$ python -q
>>> import numpy as np
>>> np.set_printoptions(precision=4, suppress=True, linewidth=140, legacy="1.25")
>>> def rnd(a):
...     return np.round(a, 4) + 0
... 
>>> arr = np.loadtxt("sample1.csv", delimiter=",")
>>> arr
array([[0., 0., 0., 1., 0., 0., 0., 0.],
       [0., 0., 0., 0., 0., 0., 1., 0.],
       [0., 0., 0., 0., 0., 0., 0., 1.],
       [0., 0., 0., 0., 0., 1., 0., 0.],
       [1., 0., 0., 0., 0., 0., 0., 0.],
       [0., 0., 0., 0., 1., 0., 0., 0.],
       [0., 0., 1., 0., 0., 0., 0., 0.],
       [0., 1., 0., 0., 0., 0., 0., 0.]])
>>> np.flatnonzero(np.linalg.matrix_power((arr != 0) + (arr.T != 0) + np.eye(8), 8)[1])
array([1, 2, 6, 7])
>>> K = np.loadtxt("a.csv", delimiter=",")
>>> K
array([[ 0.6,  0.2,  0.8, -1.4,  0.8],
       [-0.9, -0.5, -0.5,  1.4,  0.1],
       [ 7. ,  5. ,  0. ,  0. ,  6. ],
       [-1.1,  0.4, -2.1, -0.2,  1.7],
       [ 1.3,  0.6, -0.4,  1.3, -0.1],
       [-2. , -0.5,  1.1,  0.1, -1.5],
       [ 0.4,  0.5,  3.9, -0.2, -1. ],
       [-0.4, -1.1, -0.9,  0. , -1.6],
       [-0.4, -0.7,  0.3,  0.6, -0.8],
       [-0.4, -1. , -1. , -1.7,  0.2],
       [-0.6,  0.3, -0.7, -0.9,  1.3],
       [ 0.9,  0.5, -1. ,  0.9,  0.1],
       [ 0.6, -0.9, -1.6, -2.4, -1.7],
       [ 0.7, -0.6,  0.6,  0. , -0.5],
       [ 0.7, -1.7, -0.1,  0.2,  1.2],
       [ 0.3,  0.4,  0.8,  1.3,  1. ],
       [ 0.4, -0.1,  1.8, -1.9, -1. ],
       [-0.9, -1. ,  0.3,  1.1,  0.4],
       [-1.1,  0.3,  0.8, -0.9, -0.4],
       [-2.6,  0.3,  0.1, -1.7, -0.2],
       [ 1. , -2.8,  0. , -1.1,  0.2],
       [ 1.1, -0.8,  0.3, -0.3,  0.6],
       [ 0. , -1. , -0.8,  0.1, -2.3],
       [-1.1,  0. ,  0.4,  0.9, -1.5],
       [-0.1, -0.4,  0.9, -1.5,  2.9],
       [ 1.6, -0.9,  1.6,  1. , -0.2],
       [-1.6, -0.5, -0.5,  0.5,  0.3],
       [ 0.5,  0.3,  0.5,  1.4, -1. ],
       [ 1.2,  1. ,  1.3,  0.4, -0.8],
       [-2.4, -1.5,  0.5, -0.8, -0.9],
       [-1.4,  0.3,  0.5,  1. , -1. ],
       [ 1.2,  1.5, -0.7, -0.7, -0.2],
       [ 0.3, -0.4, -0.2, -0.1,  1.5],
       [ 0.5, -0.6, -1.2,  0.6, -0.9],
       [-1.6,  0.3,  0.8,  0.8,  0.4],
       [ 0.2, -0.4,  2.4, -1.4, -0.5],
       [-0.5,  1.3, -0.9,  1. ,  0.6],
       [ 0.5,  0. , -0.6, -0.5, -0.2],
       [ 0.8, -1. ,  0.4, -0.6,  0. ],
       [ 1.1, -1.3, -1.7, -1.5, -0.1],
       [ 0.1, -0.8, -1.6,  0.2,  0.6],
       [ 0.5, -0.1, -2.1, -0.1, -0.2],
       [-0.4, -0.2,  0.9, -0.6,  2.2],
       [-0.3, -0.3, -1.5, -0.7,  0.1],
       [-0.5,  0.2,  1.1,  0.5,  1.2],
       [ 0.2, -2.6,  1. , -0.5, -1.6]])
>>> Xs = K - K.mean(axis=0)
>>> U, sigma, VT = np.linalg.svd(Xs, full_matrices=False)
>>> (np.sign(U[:, 0]) == np.sign(U[0, 0])).astype(int)
array([1, 0, 1, 1, 1, 0, 0, 0, 0, 0, 1, 1, 0, 0, 1, 1, 0, 0, 0, 0, 0, 1, 0, 0, 1, 1, 0, 0, 1, 0, 0, 1, 1, 0, 0, 0, 1, 1, 1, 1, 1, 1, 1, 0,
       1, 0])
>>> np.abs(U[:, 0]).argmax()
2
>>> rnd((sigma ** 2).sum() ** 2 / (sigma ** 4).sum())
3.4578
>>> np.searchsorted(np.cumsum(sigma ** 2) / (sigma ** 2).sum(), 0.9) + 1
4
>>> np.linalg.matrix_rank(Xs)
5
>>> rnd(sigma)
array([12.6946,  8.1095,  7.1197,  6.8183,  5.2638])
>>> rnd(np.abs(VT[-1]))
array([0.128 , 0.7496, 0.1099, 0.4928, 0.4083])
>>> rnd(Xs.mean(axis=0))
array([0., 0., 0., 0., 0.])
>>> np.abs(VT[0]).argmax()
0
>>> rnd(sigma ** 2 / (sigma ** 2).sum())
array([0.4581, 0.1869, 0.1441, 0.1321, 0.0788])
>>> rnd(VT[0] * np.sign(VT[0, np.abs(VT[0]).argmax()]))
array([ 0.6375,  0.4612, -0.0307,  0.0327,  0.6156])
